$ python3 -q
>>> import numpy as np
>>> import numpy.linalg as la
>>> np.set_printoptions(precision=2, suppress=True, linewidth=120)
>>> cent = 20 * np.array([[0.3, -0.5, -0.2, 0.4, 0.2, 1.3, -0.4, 0.8, 2.1],
...     [0.8, 1.4, -0.1, -1.1, 0.7, -0.5, 1.8, -0.2, 1.5],
...     [-1.0, -2.0, -0.8, 0.4, -0.5, -1.1, 0.6, 0.6, 0.5]])
>>> rng = np.random.default_rng(70)
>>> lab = rng.integers(0, 3, 28)
>>> J = cent[lab] + rng.normal(size=(28, 9))
>>> J
array([[ 17.04,  27.44,  -0.48, -22.51,  13.66,  -9.  ,  36.21,  -2.88,  30.75],
       [ 15.19,  29.49,  -1.34, -21.19,  14.44, -11.62,  35.37,  -3.11,  28.94],
       [  4.3 , -10.07,  -3.49,   9.25,   4.69,  26.1 ,  -7.33,  16.24,  41.97],
       [-18.66, -40.3 , -15.59,   6.63, -10.66, -22.12,  12.77,  12.3 ,   9.74],
       [ 16.28,  27.04,  -0.48, -23.1 ,  14.04,  -9.15,  34.67,  -4.69,  30.35],
       [  8.23, -10.78,  -3.07,   6.97,   5.21,  26.05,  -9.28,  15.42,  41.81],
       [  5.08, -11.28,  -2.68,   7.84,   2.42,  25.14,  -7.4 ,  15.14,  42.76],
       [-19.6 , -40.65, -16.87,   6.85, -10.43, -21.78,  10.92,  13.82,   9.92],
       [-18.72, -39.09, -13.58,   7.41,  -9.61, -22.07,  11.61,  13.14,  11.12],
       [-20.37, -39.39, -17.29,   8.91, -10.74, -22.66,  13.65,  11.54,  10.28],
       [ 17.11,  28.08,  -2.14, -22.73,  13.89,  -9.17,  35.78,  -5.31,  29.13],
       [ 17.25,  26.58,  -1.51, -21.75,  14.82,  -9.12,  36.38,  -4.38,  28.31],
       [ 16.76,  27.29,  -2.33, -21.62,  13.9 , -10.76,  38.19,  -2.91,  28.62],
       [  5.04, -11.59,  -4.27,   8.34,   2.31,  28.1 ,  -8.13,  16.28,  42.  ],
       [ 15.4 ,  27.57,  -1.97, -20.59,  15.  ,  -9.04,  33.95,  -5.  ,  31.52],
       [  5.6 , -10.21,  -3.71,   8.76,   4.7 ,  27.52,  -8.93,  16.68,  41.11],
       [  6.34, -10.37,  -4.97,   7.65,   3.92,  25.66,  -8.49,  17.06,  40.43],
       [-19.17, -40.21, -15.55,   6.87, -10.33, -20.59,  14.42,  12.67,   9.84],
       [  6.98, -10.79,  -1.91,   8.42,   4.75,  25.39,  -8.15,  15.87,  42.78],
       [  4.8 ,  -8.35,  -3.12,   6.37,   2.99,  27.34,  -7.61,  16.8 ,  41.9 ],
       [ 16.69,  27.59,  -1.12, -22.09,  15.52, -10.89,  35.02,  -2.54,  30.48],
       [  6.7 , -11.19,  -2.84,   7.94,   3.7 ,  25.42,  -8.08,  15.91,  42.54],
       [ 15.35,  29.02,  -2.3 , -21.95,  13.29,  -7.79,  37.04,  -5.44,  31.63],
       [ 16.39,  27.7 ,  -3.5 , -20.05,  15.94,  -9.72,  37.67,  -4.38,  29.39],
       [ 16.11,  28.14,  -2.35, -22.42,  14.97, -12.43,  35.73,  -3.44,  30.35],
       [  6.58,  -9.87,  -3.17,   6.89,   4.38,  24.88, -10.85,  17.33,  41.59],
       [  6.99, -10.81,  -4.64,   9.75,   3.85,  25.31,  -8.7 ,  15.95,  41.2 ],
       [  6.56,  -8.87,  -3.46,   7.22,   4.01,  27.35,  -8.89,  17.4 ,  42.44]])
>>> Xc = J - J.mean(axis=0)
>>> vecs = la.svd(Xc)[2][:3]
>>> A2 = Xc - Xc @ vecs.T @ vecs
>>> A2.std(axis=0)
array([0.75, 0.63, 0.78, 0.81, 0.69, 0.42, 0.46, 0.77, 0.71])
>>> round(la.norm(A2) / la.norm(Xc), 2)
np.float64(0.04)
>>> (Xc @ vecs.T).std(axis=0)
array([37.7 , 26.7 ,  1.37])
>>> np.diag(vecs.T @ vecs)
array([0.26, 0.52, 0.11, 0.2 , 0.14, 0.77, 0.66, 0.15, 0.18])
